% python3 -q
>>> import numpy as np
>>> from numpy import linalg as LA
>>> np.set_printoptions(suppress=True, linewidth=120)
>>> def rnd(a):
...     return np.round(a, 2) + 0
... 
>>> data = np.loadtxt("sample4.csv", delimiter=",")
>>> data
array([[-3.95,  1.  ],
       [-4.  ,  1.05]])
>>> # column 0 is much longer than the rest
>>> Y = np.array([[6, 0, 9], [9, 8, 8]])
>>> np.vstack([data, Y.T]).shape
(5, 2)
>>> rnd(Y.T @ data.T)
array([[-14.7 , -14.55],
       [  8.  ,   8.4 ],
       [-27.55, -27.6 ]])
>>> rnd(np.einsum("ik,kj->ij", data, Y))
array([[-14.7 ,   8.  , -27.55],
       [-14.55,   8.4 , -27.6 ]])
>>> rnd(data @ Y)
array([[-14.7 ,   8.  , -27.55],
       [-14.55,   8.4 , -27.6 ]])
>>> LA.matrix_rank(data @ Y)
np.int64(2)
>>> rnd(np.einsum("ij,ij->i", data, data))
array([16.6, 17.1])
>>> rnd(np.einsum("ik,kj->ji", data, Y))
array([[-14.7 , -14.55],
       [  8.  ,   8.4 ],
       [-27.55, -27.6 ]])
>>> K = np.load("run17.npy")
>>> K
array([[-1.,  1.,  0.],
       [ 0., -1.,  1.],
       [ 0.,  0., -1.]])
>>> cov = K.T @ K
>>> (K @ K.T).shape
(3, 3)
>>> x0 = np.array([5, 4, -2])
>>> K * x0
array([[-5.,  4., -0.],
       [ 0., -4., -2.],
       [ 0.,  0.,  2.]])
>>> K @ (2 * x0)
array([ -2., -12.,   4.])
>>> K @ np.ones(3)
array([ 0.,  0., -1.])
>>> (K @ x0).argmax()
np.int64(2)
>>> Q, R = LA.qr(data)
>>> rnd(Q.T @ Q)
array([[1., 0.],
       [0., 1.]])
>>> rnd(Q @ R)
array([[-3.95,  1.  ],
       [-4.  ,  1.05]])
>>> rnd(R)
array([[ 5.62, -1.45],
       [ 0.  ,  0.03]])
>>> mat = np.loadtxt("x.csv", delimiter=",")
>>> mat
array([[ 1.,  0.,  0.],
       [-2.,  1.,  0.],
       [-1., -2.,  1.]])
>>> cov = mat.T @ mat
>>> np.allclose(cov, cov.T)
True
>>> np.diag(cov)
array([6., 5., 1.])
>>> (mat @ mat.T).shape
(3, 3)
>>> np.trace(cov), (mat ** 2).sum()
(np.float64(12.0), np.float64(12.0))
>>> cov
array([[ 6.,  0., -1.],
       [ 0.,  5., -2.],
       [-1., -2.,  1.]])
>>> Uu, sig, vt = LA.svd(cov)
>>> np.argmax(sig[:-1] / (sig[1:] + 1e-6)) + 1
np.int64(2)
>>> rnd(sig)
array([6.4 , 5.58, 0.03])
>>> Y = Uu[:, :2] @ np.diag(sig[:2]) @ vt[:2]
>>> LA.matrix_rank(cov, rtol=0.05)
np.int64(2)
>>> rnd(LA.norm(cov - Y, 2)), rnd(sig[2])
(np.float64(0.03), np.float64(0.03))
>>> rnd(np.abs(cov - Y).max())
np.float64(0.02)
>>> rnd(LA.norm(cov - Y) / LA.norm(cov))
np.float64(0.0)
>>> [int(LA.matrix_rank(LA.matrix_power(mat, p))) for p in range(1, 4)]
[3, 3, 3]
>>> LA.matrix_rank(mat - mat[0, 0] * np.eye(3))
np.int64(2)
>>> rnd(LA.matrix_power(mat - np.diag(np.diag(mat)), 3))
array([[0., 0., 0.],
       [0., 0., 0.],
       [0., 0., 0.]])
>>> mat @ mat
array([[ 1.,  0.,  0.],
       [-4.,  1.,  0.],
       [ 2., -4.,  1.]])
>>> Y = np.array([[-0.5, 1.0], [1.7, 0.8], [0.8, -1.3]])
>>> C = np.array([[0.5, -0.2, -1.4, 0.4], [0.9, -0.7, 1.5, 1.3]])
>>> J = Y @ C
>>> rnd(J)
array([[ 0.65, -0.6 ,  2.2 ,  1.1 ],
       [ 1.57, -0.9 , -1.18,  1.72],
       [-0.77,  0.75, -3.07, -1.37]])
>>> np.unique(J.round(6), axis=0).shape
(3, 4)
>>> LA.lstsq(J[:-1].T, J[-1])[2]
np.int32(2)
>>> rnd(np.trace(LA.pinv(J) @ J))
np.float64(2.0)
>>> rnd(LA.matrix_power(K - np.diag(np.diag(K)), 3))
array([[0., 0., 0.],
       [0., 0., 0.],
       [0., 0., 0.]])
>>> np.prod(np.diag(K)), rnd(LA.det(K))
(np.float64(-1.0), np.float64(-1.0))
>>> K @ K
array([[ 1., -2.,  1.],
       [ 0.,  1., -2.],
       [ 0.,  0.,  1.]])
>>> [int(LA.matrix_rank(LA.matrix_power(K, p))) for p in range(1, 4)]
[3, 3, 3]
>>> blk = np.stack([J, 3 * J, J[::-1]])
>>> (blk @ J.T).shape
(3, 3, 3)
>>> LA.matrix_rank(blk.reshape(3, -1))
np.int64(2)
>>> m1 = np.load("out10.npy")
>>> rnd(m1)
array([[-7.  ,  0.  ,  0.  ],
       [ 0.  , -0.07,  0.69],
       [ 0.  ,  0.69, -6.93]])
>>> w, vecs = LA.eigh(m1)
>>> np.unique(w.round(6) + 0, return_counts=True)[1]
array([2, 1])
>>> rnd(vecs.T @ m1 @ vecs)
array([[-7.,  0.,  0.],
       [ 0., -7.,  0.],
       [ 0.,  0.,  0.]])
>>> rnd(LA.eigvalsh(m1 + -2 * np.eye(3)))
array([-9., -9., -2.])
>>> rnd(np.abs(vecs[:, -1]))
array([0. , 1. , 0.1])
>>> M = np.load("mat.npy")
>>> M
array([[-1.4 , -1.4 , -1.6 ,  1.7 ],
       [-1.97, -1.67,  0.87,  0.95],
       [-1.9 , -1.5 ,  1.  ,  1.  ]])
>>> x0 = np.array([2, 3, 0, -2])
>>> np.sign((M @ x0).round(6))
array([-1., -1., -1.])
>>> rnd(M @ x0)
array([-10.4 , -10.85, -10.3 ])
>>> rnd(M * x0)
array([[-2.8 , -4.2 ,  0.  , -3.4 ],
       [-3.94, -5.01,  0.  , -1.9 ],
       [-3.8 , -4.5 ,  0.  , -2.  ]])
>>> rnd(M @ (2 * x0))
array([-20.8, -21.7, -20.6])
>>> LA.norm(M @ x0) <= LA.norm(M, 2) * LA.norm(x0) + 1e-9
np.True_
>>> rnd(np.einsum("ij,j->i", M, x0))
array([-10.4 , -10.85, -10.3 ])
>>> (M @ x0).argmax()
np.int64(2)
